% ipython --no-banner

In [1]: import numpy as np

In [2]: import numpy.linalg as la

In [3]: np.set_printoptions(precision=3, suppress=True, linewidth=140)

In [4]: def tidy(a):
   ...:     return np.round(a, 3) + 0
   ...: 

In [5]: W0 = np.load("sample14.npy")

In [6]: print(W0)
[[-0.8 -2.  -2.   0.  -0.5 -0.4]
 [-0.2  1.3  0.3  0.6 -0.8 -0.2]
 [ 2.8  1.  -0.6 -0.7 -0.9  0.5]
 [ 0.7 -0.1  0.1  0.8  0.6  0.6]
 [ 0.3  1.3  1.1  1.3 -1.8 -0.1]
 [-0.3  1.1 -0.2 -1.1  0.5 -0.6]]

In [7]: rng = np.random.default_rng(8)

In [8]: labels = rng.permutation(6)

In [9]: Y = W0[:, labels] * rng.choice([-1, 1], 6)

In [10]: Y
Out[10]: 
array([[ 0.8,  0. , -0.4, -2. , -2. ,  0.5],
       [ 0.2,  0.6, -0.2,  1.3,  0.3,  0.8],
       [-2.8, -0.7,  0.5,  1. , -0.6,  0.9],
       [-0.7,  0.8,  0.6, -0.1,  0.1, -0.6],
       [-0.3,  1.3, -0.1,  1.3,  1.1,  1.8],
       [ 0.3, -1.1, -0.6,  1.1, -0.2, -0.5]])

In [11]: Uu, _, VT = la.svd(W0.T @ Y)

In [12]: tidy(Uu @ VT)
Out[12]: 
array([[-1.,  0.,  0.,  0.,  0.,  0.],
       [ 0.,  0.,  0.,  1.,  0.,  0.],
       [ 0.,  0.,  0.,  0.,  1.,  0.],
       [ 0.,  1.,  0.,  0.,  0.,  0.],
       [ 0.,  0.,  0.,  0.,  0., -1.],
       [ 0.,  0.,  1.,  0.,  0.,  0.]])

In [13]: Uu, sigma, VT = la.svd(Y, full_matrices=False)

In [14]: tidy(np.abs(VT[0]))
Out[14]: array([0.503, 0.128, 0.097, 0.69 , 0.378, 0.32 ])

In [15]: print(tidy(np.cumsum(sigma ** 2) / np.sum(sigma ** 2)))
[0.471 0.718 0.882 0.984 0.999 1.   ]

In [16]: print(tidy(np.sqrt((sigma ** 2).sum())), tidy(la.norm(Y)))
5.968 5.968

In [17]: tidy(VT @ VT.T)
Out[17]: 
array([[1., 0., 0., 0., 0., 0.],
       [0., 1., 0., 0., 0., 0.],
       [0., 0., 1., 0., 0., 0.],
       [0., 0., 0., 1., 0., 0.],
       [0., 0., 0., 0., 1., 0.],
       [0., 0., 0., 0., 0., 1.]])

In [18]: Y = np.array([[7, -1], [3, 0], [5, -9], [7, 9], [3, 8], [2, 7]])

In [19]: tidy(Y.T @ W0.T)
Out[19]: 
array([[-23.9,   5.4,  13. ,  13.7,  15. ,  -7.2],
       [ 12. ,  -4.9,  -7.4,  14.6, -13.6,  -8. ]])

In [20]: la.matrix_rank(np.vstack([W0, Y.T]))
Out[20]: np.int64(6)

In [21]: tidy(np.einsum("ik,kj->ji", W0, Y))
Out[21]: 
array([[-23.9,   5.4,  13. ,  13.7,  15. ,  -7.2],
       [ 12. ,  -4.9,  -7.4,  14.6, -13.6,  -8. ]])

In [22]: Y @ W0
Traceback (most recent call last):
  Cell In[22], line 1
    Y @ W0
ValueError: matmul: Input operand 1 has a mismatch in its core dimension 0, with gufunc signature (n?,k),(k,m?)->(n?,m?) (size 6 is different from 2)


In [23]: tidy(W0.mean(axis=0))
Out[23]: array([ 0.417,  0.433, -0.217,  0.15 , -0.483, -0.033])

In [24]: W0[:, 6]
Traceback (most recent call last):
  Cell In[24], line 1
    W0[:, 6]
IndexError: index 6 is out of bounds for axis 1 with size 6


In [25]: tidy(W0 - W0[0])
Out[25]: 
array([[ 0. ,  0. ,  0. ,  0. ,  0. ,  0. ],
       [ 0.6,  3.3,  2.3,  0.6, -0.3,  0.2],
       [ 3.6,  3. ,  1.4, -0.7, -0.4,  0.9],
       [ 1.5,  1.9,  2.1,  0.8,  1.1,  1. ],
       [ 1.1,  3.3,  3.1,  1.3, -1.3,  0.3],
       [ 0.5,  3.1,  1.8, -1.1,  1. , -0.2]])

In [26]: la.rank(W0)
Traceback (most recent call last):
  Cell In[26], line 1
    la.rank(W0)
AttributeError: module 'numpy.linalg' has no attribute 'rank'


In [27]: np.zeros(6, 6)
Traceback (most recent call last):
  Cell In[27], line 1
    np.zeros(6, 6)
TypeError: Cannot interpret '6' as a data type


In [28]: Uu, sigma = la.svd(W0)
Traceback (most recent call last):
  Cell In[28], line 1
    Uu, sigma = la.svd(W0)
ValueError: too many values to unpack (expected 2)


In [29]: Uu, sigma, VT = la.svd(W0, full_matrices=False)

In [30]: Uu.shape, sigma.shape, VT.shape
Out[30]: ((6, 6), (6,), (6, 6))

In [31]: (sigma > 1e-8).sum()
Out[31]: np.int64(6)

In [32]: tidy(VT @ VT.T)
Out[32]: 
array([[1., 0., 0., 0., 0., 0.],
       [0., 1., 0., 0., 0., 0.],
       [0., 0., 1., 0., 0., 0.],
       [0., 0., 0., 1., 0., 0.],
       [0., 0., 0., 0., 1., 0.],
       [0., 0., 0., 0., 0., 1.]])

In [33]: np.allclose(Uu * sigma @ VT, W0)
Out[33]: True

In [34]: np.abs(Uu[:, 0]).round(6).argmax()
Out[34]: np.int64(0)

In [35]: tidy(np.sqrt((sigma ** 2).sum())), tidy(la.norm(W0))
Out[35]: (np.float64(5.968), np.float64(5.968))

In [36]: tidy(Uu.T @ W0 @ VT.T)
Out[36]: 
array([[4.094, 0.   , 0.   , 0.   , 0.   , 0.   ],
       [0.   , 2.967, 0.   , 0.   , 0.   , 0.   ],
       [0.   , 0.   , 2.417, 0.   , 0.   , 0.   ],
       [0.   , 0.   , 0.   , 1.912, 0.   , 0.   ],
       [0.   , 0.   , 0.   , 0.   , 0.733, 0.   ],
       [0.   , 0.   , 0.   , 0.   , 0.   , 0.14 ]])

In [37]: tidy(np.abs(VT[0]))
Out[37]: array([0.503, 0.69 , 0.378, 0.128, 0.32 , 0.097])
